In [1]: import numpy as np

In [2]: np.set_printoptions(precision=1, suppress=True, linewidth=140, floatmode="fixed")

In [3]: E = np.load("block12.npy")

In [4]: E
Out[4]: 
array([[  0.1,  -0.1,  -0.3],
       [ -0.9,  -0.5,  -0.8],
       [ -5.5,  -2.8,  -6.8],
       [  2.9,   1.9,   4.0],
       [  7.7,   3.6,   9.2],
       [  1.6,   0.9,   1.5],
       [ -6.2,  -3.6,  -7.5],
       [ -0.9,  -0.3,  -1.0],
       [ -2.7,  -0.8,  -3.6],
       [ -5.8,  -3.3,  -7.5],
       [ -2.4,  -0.8,  -2.7],
       [ -2.5,  -1.4,  -3.7],
       [  6.5,   3.5,   8.3],
       [ -5.7,  -2.6,  -6.6],
       [  2.1,   1.3,   3.3],
       [  1.6,   0.4,   2.4],
       [-12.4,  -5.9, -15.0],
       [  6.5,   2.5,   7.1],
       [  1.7,   0.8,   1.6],
       [ -2.7,  -2.0,  -2.8],
       [ -3.5,  -1.6,  -4.5],
       [  2.9,   1.7,   3.5],
       [ -1.2,  -0.5,  -0.4],
       [  2.3,   1.3,   3.1],
       [  6.5,   3.3,   8.1],
       [ -2.3,  -1.0,  -3.3],
       [  2.2,   1.4,   2.9],
       [  0.0,   0.4,   0.2],
       [  1.2,   0.7,   2.1],
       [  3.1,   1.3,   4.0]])

In [5]: M2 = E / np.linalg.norm(E, axis=1, keepdims=True)

In [6]: C2 = M2 @ M2.T

In [7]: np.linalg.norm(M2, axis=1)
Out[7]: 
array([1.0, 1.0, 1.0, 1.0, 1.0, 1.0, 1.0, 1.0, 1.0, 1.0, 1.0, 1.0, 1.0, 1.0, 1.0, 1.0, 1.0, 1.0, 1.0, 1.0, 1.0, 1.0, 1.0, 1.0, 1.0, 1.0,
       1.0, 1.0, 1.0, 1.0])

In [8]: cent = E[[26, 16]].astype(float)

In [9]: for _ in range(3):
   ...:     labels = np.linalg.norm(E[:, None] - cent, axis=-1).argmin(axis=1)
   ...:     cent = np.array([E[labels == j].mean(axis=0) for j in range(2)])
   ...: 

In [10]: labels
Out[10]: array([0, 0, 1, 0, 0, 0, 1, 0, 1, 1, 0, 1, 0, 1, 0, 0, 1, 0, 0, 1, 1, 0, 0, 0, 0, 0, 0, 0, 0, 0])

In [11]: cent[1] - cent[0]
Out[11]: array([-7.2, -3.7, -9.0])

In [12]: np.abs(cent[1] - cent[0]).argmax()
Out[12]: np.int64(2)

In [13]: cen = (E - E.mean(axis=0)) / E.std(axis=0)

In [14]: np.argwhere(np.abs(cen) > 2)
Out[14]: 
array([[16,  0],
       [16,  1],
       [16,  2]])

In [15]: coef = np.linalg.lstsq(np.delete(cen, 0, axis=1), cen[:, 0])[0]

In [16]: np.abs(coef).argmax()
Out[16]: np.int64(1)

In [17]: coef
Out[17]: array([0.2, 0.8])

In [18]: cen = E - E.mean(axis=0)

In [19]: evecs = np.linalg.svd(cen)[2][:1]

In [20]: M2 = cen - cen @ evecs.T @ evecs

In [21]: M2.std(axis=0)
Out[21]: array([0.2, 0.3, 0.2])

In [22]: np.cov(cen @ evecs.T, rowvar=False)
Out[22]: array(54.1)

In [23]: rng = np.random.default_rng(8764)

In [24]: M2 = E + rng.integers(-2, 3, (30, 1)) @ rng.integers(-2, 3, (1, 3))

In [25]: M2
Out[25]: 
array([[  1.1,  -2.1,  -1.3],
       [ -1.9,   1.5,   0.2],
       [ -6.5,  -0.8,  -5.8],
       [  3.9,  -0.1,   3.0],
       [  8.7,   1.6,   8.2],
       [  0.6,   2.9,   2.5],
       [ -6.2,  -3.6,  -7.5],
       [ -0.9,  -0.3,  -1.0],
       [ -0.7,  -4.8,  -5.6],
       [ -3.8,  -7.3,  -9.5],
       [ -4.4,   3.2,  -0.7],
       [ -0.5,  -5.4,  -5.7],
       [  7.5,   1.5,   7.3],
       [ -7.7,   1.4,  -4.6],
       [  4.1,  -2.7,   1.3],
       [  3.6,  -3.6,   0.4],
       [-14.4,  -1.9, -13.0],
       [  6.5,   2.5,   7.1],
       [  0.7,   2.8,   2.6],
       [ -4.7,   2.0,  -0.8],
       [ -1.5,  -5.6,  -6.5],
       [  0.9,   5.7,   5.5],
       [ -2.2,   1.5,   0.6],
       [  1.3,   3.3,   4.1],
       [  5.5,   5.3,   9.1],
       [ -3.3,   1.0,  -2.3],
       [  0.2,   5.4,   4.9],
       [ -2.0,   4.4,   2.2],
       [  2.2,  -1.3,   1.1],
       [  3.1,   1.3,   4.0]])

In [26]: M2 - E
Out[26]: 
array([[ 1.0, -2.0, -1.0],
       [-1.0,  2.0,  1.0],
       [-1.0,  2.0,  1.0],
       [ 1.0, -2.0, -1.0],
       [ 1.0, -2.0, -1.0],
       [-1.0,  2.0,  1.0],
       [ 0.0,  0.0,  0.0],
       [ 0.0,  0.0,  0.0],
       [ 2.0, -4.0, -2.0],
       [ 2.0, -4.0, -2.0],
       [-2.0,  4.0,  2.0],
       [ 2.0, -4.0, -2.0],
       [ 1.0, -2.0, -1.0],
       [-2.0,  4.0,  2.0],
       [ 2.0, -4.0, -2.0],
       [ 2.0, -4.0, -2.0],
       [-2.0,  4.0,  2.0],
       [ 0.0,  0.0,  0.0],
       [-1.0,  2.0,  1.0],
       [-2.0,  4.0,  2.0],
       [ 2.0, -4.0, -2.0],
       [-2.0,  4.0,  2.0],
       [-1.0,  2.0,  1.0],
       [-1.0,  2.0,  1.0],
       [-1.0,  2.0,  1.0],
       [-1.0,  2.0,  1.0],
       [-2.0,  4.0,  2.0],
       [-2.0,  4.0,  2.0],
       [ 1.0, -2.0, -1.0],
       [ 0.0,  0.0,  0.0]])

In [27]: arr = np.load("layer11.npy")

In [28]: arr
Out[28]: 
array([[5.0, 1.0, 1.0, 1.0, 1.0],
       [1.0, 5.0, 1.0, 1.0, 1.0],
       [1.0, 1.0, 5.0, 1.0, 1.0],
       [1.0, 1.0, 1.0, 5.0, 1.0],
       [1.0, 1.0, 1.0, 1.0, 5.0]])

In [29]: L = np.linalg.cholesky(arr)

In [30]: print(np.linalg.eigvalsh(arr).min() > 0)
True

In [31]: L @ L.T
Out[31]: 
array([[5.0, 1.0, 1.0, 1.0, 1.0],
       [1.0, 5.0, 1.0, 1.0, 1.0],
       [1.0, 1.0, 5.0, 1.0, 1.0],
       [1.0, 1.0, 1.0, 5.0, 1.0],
       [1.0, 1.0, 1.0, 1.0, 5.0]])

In [32]: K = -2 * np.eye(5) + np.eye(5, k=1)

In [33]: print(K)
[[-2.0  1.0  0.0  0.0  0.0]
 [ 0.0 -2.0  1.0  0.0  0.0]
 [ 0.0  0.0 -2.0  1.0  0.0]
 [ 0.0  0.0  0.0 -2.0  1.0]
 [ 0.0  0.0  0.0  0.0 -2.0]]

In [34]: W = np.array([[5, -1, 7], [-4, -2, 8], [-4, -4, 0], [-7, -4, -9], [-5, -5, 7]])

In [35]: coef = np.array([-4, 0, 5])

In [36]: H = np.maximum(K @ W + coef, 0)

In [37]: print(H)
[[ 0.0  0.0  0.0]
 [ 0.0  0.0  0.0]
 [ 0.0  4.0  0.0]
 [ 5.0  3.0 30.0]
 [ 6.0 10.0  0.0]]

In [38]: print((H > 0).astype(int))
[[0 0 0]
 [0 0 0]
 [0 1 0]
 [1 1 1]
 [1 1 0]]

In [39]: cent = np.array([[9, 8], [8, 0], [2, 9]])

In [40]: H @ cent
Out[40]: 
array([[  0.0,   0.0],
       [  0.0,   0.0],
       [ 32.0,   0.0],
       [129.0, 310.0],
       [134.0,  48.0]])

In [41]: x0 = np.array([2, 2, -3, 0, 0])

In [42]: K @ (2 * x0)
Out[42]: array([ -4.0, -14.0,  12.0,   0.0,   0.0])

In [43]: print(K @ x0)
[-2.0 -7.0  6.0  0.0  0.0]

In [44]: (K * x0).sum(axis=1)
Out[44]: array([-2.0, -7.0,  6.0,  0.0,  0.0])

In [45]: K * x0
Out[45]: 
array([[-4.0,  2.0, -0.0,  0.0,  0.0],
       [ 0.0, -4.0, -3.0,  0.0,  0.0],
       [ 0.0,  0.0,  6.0,  0.0,  0.0],
       [ 0.0,  0.0, -0.0, -0.0,  0.0],
       [ 0.0,  0.0, -0.0,  0.0, -0.0]])

In [46]: np.sign((K @ x0).round(6))
Out[46]: array([-1.0, -1.0,  1.0,  0.0,  0.0])

In [47]: W0 = np.array([[-3, 0, 5], [1, 1, 5], [1, -5, -5]])

In [48]: print(np.poly(W0))
[ 1.0  7.0 27.0 90.0]

In [49]: np.kron(np.eye(2, dtype=int), W0)
Out[49]: 
array([[-3,  0,  5,  0,  0,  0],
       [ 1,  1,  5,  0,  0,  0],
       [ 1, -5, -5,  0,  0,  0],
       [ 0,  0,  0, -3,  0,  5],
       [ 0,  0,  0,  1,  1,  5],
       [ 0,  0,  0,  1, -5, -5]])

In [50]: np.linalg.matrix_power(W0, 3)
Out[50]: 
array([[-107,  175,  145],
       [ -48,   51,  -30],
       [  64,   -5,   10]])

In [51]: (W0 + W0.T) / 2
Out[51]: 
array([[-3.0,  0.5,  3.0],
       [ 0.5,  1.0,  0.0],
       [ 3.0,  0.0, -5.0]])

In [52]: round(float(np.linalg.det(W0)), 1)
Out[52]: -90.0

In [53]: O = W0.astype(float).copy()

In [54]: for j in range(3):
    ...:     O[:, j] -= O[:, :j] @ (O[:, :j].T @ O[:, j])
    ...:     O[:, j] /= np.linalg.norm(O[:, j])
    ...: 

In [55]: print(np.round(O.T @ W0, 1) + 0)
[[ 3.3 -1.2 -4.5]
 [ 0.0  5.0  5.0]
 [ 0.0  0.0  5.5]]

In [56]: print(np.round(O.T @ O, 1) + 0)
[[1.0 0.0 0.0]
 [0.0 1.0 0.0]
 [0.0 0.0 1.0]]

In [57]: feats = np.load("data.npy")

In [58]: print(feats)
[[-2.2  3.0  0.7 -1.3]
 [-1.8  0.2 -3.1  1.8]
 [ 2.2  1.3 -2.4 -2.0]
 [ 1.8  2.3  0.6  2.7]]

In [59]: blk = np.stack([feats, -1 * feats, feats[::-1]])

In [60]: print((blk @ feats.T).shape)
(3, 4, 4)

In [61]: blk.sum(axis=0)
Out[61]: 
array([[ 1.8,  2.3,  0.6,  2.7],
       [ 2.2,  1.3, -2.4, -2.0],
       [-1.8,  0.2, -3.1,  1.8],
       [-2.2,  3.0,  0.7, -1.3]])

In [62]: x0 = np.array([0, 3, 3, 2])

In [63]: rhs = feats @ x0

In [64]: rhs
Out[64]: array([ 8.6, -5.2, -7.3, 14.0])

In [65]: np.round(np.linalg.solve(feats, -1 * rhs), 1) + 0
Out[65]: array([ 0.0, -3.0, -3.0, -2.0])

In [66]: np.round(np.linalg.solve(feats, rhs), 1) + 0
Out[66]: array([0.0, 3.0, 3.0, 2.0])

In [67]: np.round(np.linalg.solve(feats.T, feats[1]), 1) + 0
Out[67]: array([0.0, 1.0, 0.0, 0.0])

In [68]: M = np.array([[-1, 1, -1], [1, -1, 1], [-1, 1, -1]])

In [69]: P = np.triu(np.array([[5, -2, -2], [-1, 0, -3], [3, -1, -3]]), 1) + np.eye(3)

In [70]: M2 = P @ M @ np.linalg.inv(P)

In [71]: np.round(np.linalg.det(M2), 1)
Out[71]: np.float64(0.0)

In [72]: np.trace(M2), np.trace(M)
Out[72]: (np.float64(-3.0), np.int64(-3))

In [73]: np.linalg.matrix_rank(M2)
Out[73]: np.int64(1)

In [74]: np.round(np.poly(M2), 1) + 0
Out[74]: array([1.0, 3.0, 0.0, 0.0])

In [75]: m1 = rng.normal(size=(13, 5))

In [76]: m1 = 5 * m1 / np.linalg.norm(m1, axis=1, keepdims=True)

In [77]: m1
Out[77]: 
array([[ 4.5,  0.7,  1.5,  1.2, -0.9],
       [-3.7,  0.4,  1.5, -2.1,  2.2],
       [ 1.9, -0.1, -3.5,  0.8, -2.9],
       [ 1.6, -2.7,  2.0,  2.4,  2.3],
       [ 2.0,  2.5,  3.6,  1.4,  0.3],
       [ 4.0, -1.5, -0.3,  1.8, -1.9],
       [-3.4, -0.8, -0.2,  3.4,  0.9],
       [-2.1,  2.4,  2.1,  1.4,  2.9],
       [ 2.9, -0.7, -1.8, -3.6,  0.1],
       [ 3.4,  2.2, -0.4,  0.7,  2.8],
       [ 2.2, -1.6,  3.0, -2.8,  0.6],
       [-0.4,  1.6,  3.2, -3.4,  0.9],
       [-2.6, -2.4, -2.7, -1.4, -1.7]])

In [78]: dist = np.linalg.norm(m1[:, None] - m1[None], axis=-1)

In [79]: np.linalg.matrix_rank(dist ** 2)
Out[79]: np.int64(6)

In [80]: np.flatnonzero(dist[2] < dist.mean() / 2)
Out[80]: array([2])

In [81]: (dist + 1e9 * np.eye(13)).round(6).argmin(axis=1)
Out[81]: array([ 5, 11,  5,  5,  0,  0,  7,  1, 10,  0, 11, 10,  2])

In [82]: dist[2].round(6).argsort(kind="stable")[:4]
Out[82]: array([ 2,  5,  8, 12])

In [83]: P = m1 @ np.linalg.solve(m1.T @ m1, m1.T)

In [84]: print(np.linalg.matrix_rank(np.eye(13) - P))
8

In [85]: np.trace(P)
Out[85]: np.float64(5.0)

In [86]: C2 = np.cov(m1, rowvar=False)

In [87]: np.round(np.polyfit(m1[:, 2], m1[:, 0], 1), 1) + 0
Out[87]: array([0.0, 0.8])

In [88]: m1.std(axis=0)
Out[88]: array([2.8, 1.7, 2.2, 2.3, 1.8])

In [89]: print(np.argwhere(np.triu(np.abs(np.corrcoef(m1.T)) > 0.8, 1)))
[]

In [90]: np.median(m1, axis=0)
Out[90]: array([ 1.9, -0.1,  1.5,  0.8,  0.6])

In [91]: mat = np.array([[68.0, 24.0, 32.0, -56.0],
    ...:     [24.0, 13.0, 12.0, -21.0],
    ...:     [32.0, 12.0, 20.0, -28.0],
    ...:     [-56.0, -21.0, -28.0, 53.0]])

In [92]: mat
Out[92]: 
array([[ 68.0,  24.0,  32.0, -56.0],
       [ 24.0,  13.0,  12.0, -21.0],
       [ 32.0,  12.0,  20.0, -28.0],
       [-56.0, -21.0, -28.0,  53.0]])

In [93]: x0 = np.ones(4)

In [94]: for _ in range(5):
    ...:     x0 = mat @ x0
    ...:     x0 /= np.linalg.norm(x0)
    ...:     print(round(x0 @ mat @ x0, 1))
    ...: 
141.2
142.0
142.0
142.0
142.0

In [95]: round(float(np.linalg.eigvalsh(mat)[-1]), 1)
Out[95]: 142.0

In [96]: print(x0)
[ 0.7  0.3  0.3 -0.6]

In [97]: print(round(np.linalg.norm(mat, 2) / np.linalg.norm(mat), 1))
1.0

In [98]: print(np.abs(np.linalg.svd(mat)[2][-1]))
[0.7 0.2 0.3 0.6]
